In [1]: import numpy as np

In [2]: import numpy.linalg as la

In [3]: np.set_printoptions(precision=1, suppress=True, linewidth=140, sign=" ")

In [4]: data = np.load("arr.npy")

In [5]: data
Out[5]: 
array([[ 1,  0,  0],
       [ 3,  1,  0],
       [ 0, -3,  1]])

In [6]: other = data[0, 0] * data[1:] - np.outer(data[1:, 0], data[0])

In [7]: other
Out[7]: 
array([[ 0,  1,  0],
       [ 0, -3,  1]])

In [8]: data[:, 0] / data[0, 0]
Out[8]: array([ 1.,  3.,  0.])

In [9]: np.flatnonzero(~other.round(6).any(axis=1))
Out[9]: array([], dtype=int64)

In [10]: x0 = np.array([2, -3, 3])

In [11]: h = np.maximum(other @ x0, 0)

In [12]: np.maximum(other @ x0, 0) - np.maximum(-other @ x0, 0)
Out[12]: array([-3, 12])

In [13]: h
Out[13]: array([  0,  12])

In [14]: np.tanh(other @ x0)
Out[14]: array([-1.,  1.])

In [15]: np.maximum(other @ (3 * x0), 0)
Out[15]: array([  0,  36])

In [16]: other.T @ h
Out[16]: array([  0, -36,  12])

In [17]: other * (h > 1e-9)[:, None]
Out[17]: 
array([[ 0,  0,  0],
       [ 0, -3,  1]])

In [18]: m1 = np.load("layer12.npy")

In [19]: m1
Out[19]: 
array([[ 1. ,  3.8,  5.2],
       [ 0.7,  2.6,  3.6],
       [-0.1,  0.3,  0.1],
       [ 0. , -0.1, -0.1],
       [-0.5, -2.5, -3.5],
       [-0.3, -1.4, -1.8],
       [ 0.1, -0.2,  0.2],
       [ 0.4,  1.2,  1.6],
       [-1. , -4.1, -5. ],
       [ 1. ,  3.8,  5.1],
       [-0.7, -2.7, -3.3],
       [ 0.6,  2.5,  3.4],
       [ 0.1, -0.1, -0.1],
       [ 1. ,  4. ,  5.2],
       [-0.9, -4. , -5.1],
       [-0.4, -1.3, -1.8],
       [ 0.5,  1.4,  1.7]])

In [20]: x0 = np.array([7, -9, 5])

In [21]: target = m1 @ x0

In [22]: la.solve(m1.T @ m1, m1.T @ target)
Out[22]: array([ 7., -9.,  5.])

In [23]: target.round(1) + 0
Out[23]: array([-1.2, -0.5, -2.9,  0.4,  1.5,  1.5,  3.5,  0. ,  4.9, -1.7,  2.9, -1.3,  1.1, -3. ,  4.2, -0.1, -0.6])

In [24]: np.round(la.pinv(m1) @ m1, 1) + 0
Out[24]: 
array([[ 1.,  0.,  0.],
       [ 0.,  1.,  0.],
       [ 0.,  0.,  1.]])

In [25]: la.lstsq(m1, target)[0]
Out[25]: array([ 7., -9.,  5.])

In [26]: rng = np.random.default_rng(35665)

In [27]: target = target + 0.3 * rng.normal(size=17)

In [28]: target
Out[28]: array([-1.5, -0.9, -3.4,  0.3,  1.5,  1.2,  2.8, -0.1,  4.9, -1.4,  2.8, -0.7,  1.2, -2.8,  4. ,  0.1, -0.5])

In [29]: c, *_ = la.lstsq(m1, target)

In [30]: np.round(m1.T @ (target - m1 @ c), 1) + 0
Out[30]: array([ 0.,  0.,  0.])

In [31]: [round(float(la.norm(la.solve(m1.T @ m1 + lam * np.eye(3), m1.T @ target))), 2) for lam in (0, 1, 10, 100)]
Out[31]: [11.79, 2.33, 0.49, 0.31]

In [32]: c
Out[32]: array([ 6.9, -8.4,  4.6])

In [33]: np.round(la.norm(target - m1 @ c), 1)
Out[33]: np.float64(1.2)

In [34]: c.round()
Out[34]: array([ 7., -8.,  5.])
